In [1]: import numpy as np

In [2]: import numpy.linalg as la

In [3]: np.set_printoptions(precision=2, suppress=True, linewidth=140)

In [4]: out = np.array([[3, 3, 5, 4], [3, 1, 4, 5], [1, 4, 0, 2], [3, 0, 0, 5]])

In [5]: F = out - out.T

In [6]: print(F)
[[ 0  0  4  1]
 [ 0  0  0  5]
 [-4  0  0  2]
 [-1 -5 -2  0]]

In [7]: theta = np.radians(135)

In [8]: Rm = np.eye(4)

In [9]: Rm[3, 3] = Rm[2, 2] = np.cos(theta)

In [10]: Rm[3, 2], Rm[2, 3] = -np.sin(theta), np.sin(theta)

In [11]: Rm
Out[11]: 
array([[ 1.  ,  0.  ,  0.  ,  0.  ],
       [ 0.  ,  1.  ,  0.  ,  0.  ],
       [ 0.  ,  0.  , -0.71,  0.71],
       [ 0.  ,  0.  , -0.71, -0.71]])

In [12]: out = F @ Rm.T

In [13]: la.svd(F, compute_uv=False), la.svd(out, compute_uv=False)
Out[13]: (array([5.86, 5.86, 3.41, 3.41]), array([5.86, 5.86, 3.41, 3.41]))

In [14]: round(la.det(Rm), 2), np.round(np.trace(Rm), 2)
Out[14]: (np.float64(1.0), np.float64(0.59))

In [15]: np.allclose(F @ F.T, out @ out.T)
Out[15]: True

In [16]: np.allclose(la.norm(F, axis=1), la.norm(out, axis=1))
Out[16]: True

In [17]: np.abs(out - F).max(axis=0)
Out[17]: array([0.  , 0.  , 6.12, 8.54])

In [18]: f = np.array([9, -1, 4, 4])

In [19]: out = F + np.outer(f, np.eye(4)[3])

In [20]: la.matrix_rank(la.inv(out) - la.inv(F), tol=1e-8)
Out[20]: np.int64(1)

In [21]: round(la.det(out) / la.det(F), 2), round(float(1 + la.solve(F, f)[3]), 2)
Out[21]: (np.float64(0.8), 0.8)

In [22]: la.matrix_rank(out - F)
Out[22]: np.int64(1)

In [23]: out
Out[23]: 
array([[ 0.,  0.,  4., 10.],
       [ 0.,  0.,  0.,  4.],
       [-4.,  0.,  0.,  6.],
       [-1., -5., -2.,  4.]])

In [24]: rng = np.random.default_rng(3019)

In [25]: labels = rng.permutation(4)

In [26]: out = F[:, labels] * rng.choice([-1, 1], 4)

In [27]: out
Out[27]: 
array([[ 1,  0,  0,  4],
       [ 5,  0,  0,  0],
       [ 2,  0, -4,  0],
       [ 0, -5, -1, -2]])

In [28]: U, _, Vh = la.svd(F.T @ out)

In [29]: labels
Out[29]: array([3, 1, 0, 2])

In [30]: np.trace(out)
Out[30]: np.int64(-5)

In [31]: np.round(la.det(out), 2)
Out[31]: np.float64(400.0)

In [32]: np.allclose(out, out.T)
Out[32]: False

In [33]: (out - out.T) / 2
Out[33]: 
array([[ 0. , -2.5, -1. ,  2. ],
       [ 2.5,  0. ,  0. ,  2.5],
       [ 1. ,  0. ,  0. ,  0.5],
       [-2. , -2.5, -0.5,  0. ]])

In [34]: print((out + out.T) / 2)
[[ 1.   2.5  1.   2. ]
 [ 2.5  0.   0.  -2.5]
 [ 1.   0.  -4.  -0.5]
 [ 2.  -2.5 -0.5 -2. ]]

In [35]: M = np.load("dump.npy")

In [36]: M
Out[36]: 
array([[ 15.74,   8.11, -17.78],
       [ 12.21,   6.54, -12.81],
       [  0.29,   0.11,   0.29],
       [  0.2 ,   0.08,   0.2 ],
       [ -0.2 ,  -0.06,  -0.19],
       [ -0.26,  -0.07,  -0.25],
       [ -2.04,  -0.33,  -1.09],
       [ -3.48,  -0.46,  -1.07],
       [ -3.68,  -0.48,  -1.04],
       [ -3.89,  -0.5 ,  -1.  ],
       [ -4.05,  -0.52,  -0.97],
       [ -9.86,  -1.09,   1.47],
       [-12.73,  -1.41,   3.18],
       [-15.28,  -1.71,   4.85],
       [-23.11,  -2.71,  10.6 ],
       [-25.15,  -2.98,  12.2 ],
       [-33.17,  -4.1 ,  18.78]])

In [37]: hat = M @ la.solve(M.T @ M, M.T)

In [38]: np.round(la.eigvalsh(hat), 2) + 0
Out[38]: array([0., 0., 0., 0., 0., 0., 0., 0., 0., 0., 0., 0., 0., 0., 1., 1., 1.])

In [39]: np.allclose(hat @ hat, hat)
Out[39]: True

In [40]: hat @ M[:, 1]
Out[40]: array([ 8.11,  6.54,  0.11,  0.08, -0.06, -0.07, -0.33, -0.46, -0.48, -0.5 , -0.52, -1.09, -1.41, -1.71, -2.71, -2.98, -4.1 ])

In [41]: np.round(np.trace(hat), 2)
Out[41]: np.float64(3.0)

In [42]: theta = np.radians(30)

In [43]: Rm = np.eye(3)

In [44]: Rm[1, 1] = Rm[0, 0] = np.cos(theta)

In [45]: Rm[1, 0], Rm[0, 1] = -np.sin(theta), np.sin(theta)

In [46]: Rm
Out[46]: 
array([[ 0.87,  0.5 ,  0.  ],
       [-0.5 ,  0.87,  0.  ],
       [ 0.  ,  0.  ,  1.  ]])

In [47]: out = M @ Rm.T

In [48]: print(np.allclose(la.norm(M, axis=1), la.norm(out, axis=1)))
True

In [49]: np.allclose(M @ M.T, out @ out.T)
Out[49]: True

In [50]: np.round(la.det(Rm), 2), round(float(np.trace(Rm)), 2)
Out[50]: (np.float64(1.0), 2.73)

In [51]: x0 = np.array([3, 2, -3])

In [52]: round(la.norm(x0), 2), round(float(la.norm(Rm @ x0)), 2)
Out[52]: (np.float64(4.69), 4.69)

In [53]: la.inv(Rm)
Out[53]: 
array([[ 0.87, -0.5 ,  0.  ],
       [ 0.5 ,  0.87,  0.  ],
       [ 0.  ,  0.  ,  1.  ]])

In [54]: 3 - la.matrix_rank(Rm - np.eye(3), tol=1e-8)
Out[54]: np.int64(1)

In [55]: Rm.T @ (Rm @ x0)
Out[55]: array([ 3.,  2., -3.])
